$ ipython --no-banner

In [1]: import numpy as np

In [2]: np.set_printoptions(precision=1, suppress=True, linewidth=140, sign=" ")

In [3]: K = np.load("arr.npy")

In [4]: K.round(1) + 0
Out[4]: 
array([[ 0.8,  1. ,  0.7, -0.6, -0.6, -4.7],
       [ 1.2, -0.5, -4.4,  0.6, -0.8, -1.7],
       [-1.3,  0.1,  3.5, -0.3,  0.9,  3.2],
       [-1. , -0.7,  0.6,  0.4,  0.7,  4.7],
       [-0.5, -1.1, -2.1,  0.8,  0.4,  4.3],
       [-1.1, -0.6,  1. ,  0.3,  0.8,  4.7],
       [-1.3,  0.1,  3.5, -0.3,  0.9,  3.2],
       [-0.5, -1.1, -2. ,  0.8,  0.4,  4.3],
       [-0.1,  1.2,  3.8, -1. ,  0. , -2.9],
       [-0.8,  1. ,  4.7, -0.9,  0.5, -0.5],
       [-0.8, -0.9, -0.6,  0.6,  0.6,  4.7],
       [ 1.1, -0.6, -4.5,  0.7, -0.7, -1.3],
       [-1.3,  0. ,  3.1, -0.2,  0.9,  3.6],
       [-1.3, -0.2,  2.6, -0.1,  0.9,  4. ],
       [ 1. ,  0.8, -0.3, -0.4, -0.7, -4.8],
       [-0.5,  1.1,  4.5, -1. ,  0.3, -1.5],
       [ 0. , -1.2, -3.4,  0.9,  0.1,  3.4],
       [-0.3,  1.2,  4.2, -1. ,  0.2, -2.2],
       [-1.2,  0.4,  4.1, -0.5,  0.8,  2.4],
       [-0.4, -1.2, -2.3,  0.8,  0.3,  4.2],
       [-1. , -0.7,  0.4,  0.4,  0.7,  4.7],
       [-0.7,  1.1,  4.6, -0.9,  0.4, -1. ],
       [ 1.1, -0.6, -4.5,  0.7, -0.7, -1.4],
       [ 0.5,  1.1,  1.9, -0.8, -0.4, -4.4],
       [-0.6, -1.1, -1.6,  0.7,  0.4,  4.5],
       [-1.3,  0.2,  3.8, -0.4,  0.9,  2.8],
       [ 0.3,  1.2,  2.6, -0.9, -0.2, -4. ],
       [ 0.6,  1.1,  1.7, -0.8, -0.4, -4.4]])

In [5]: U, sig, VT = np.linalg.svd(K)

In [6]: print(np.argmax(sig[:-1] / (sig[1:] + 1e-6)) + 1)
2

In [7]: out = U[:, :2] @ np.diag(sig[:2]) @ VT[:2]

In [8]: round(np.linalg.norm(K - out) / np.linalg.norm(K), 1)
Out[8]: np.float64(0.0)

In [9]: np.linalg.matrix_rank(out)
Out[9]: np.int64(2)

In [10]: round(np.linalg.norm(K - out, 2), 1), np.round(sig[2], 1)
Out[10]: (np.float64(0.0), np.float64(0.0))
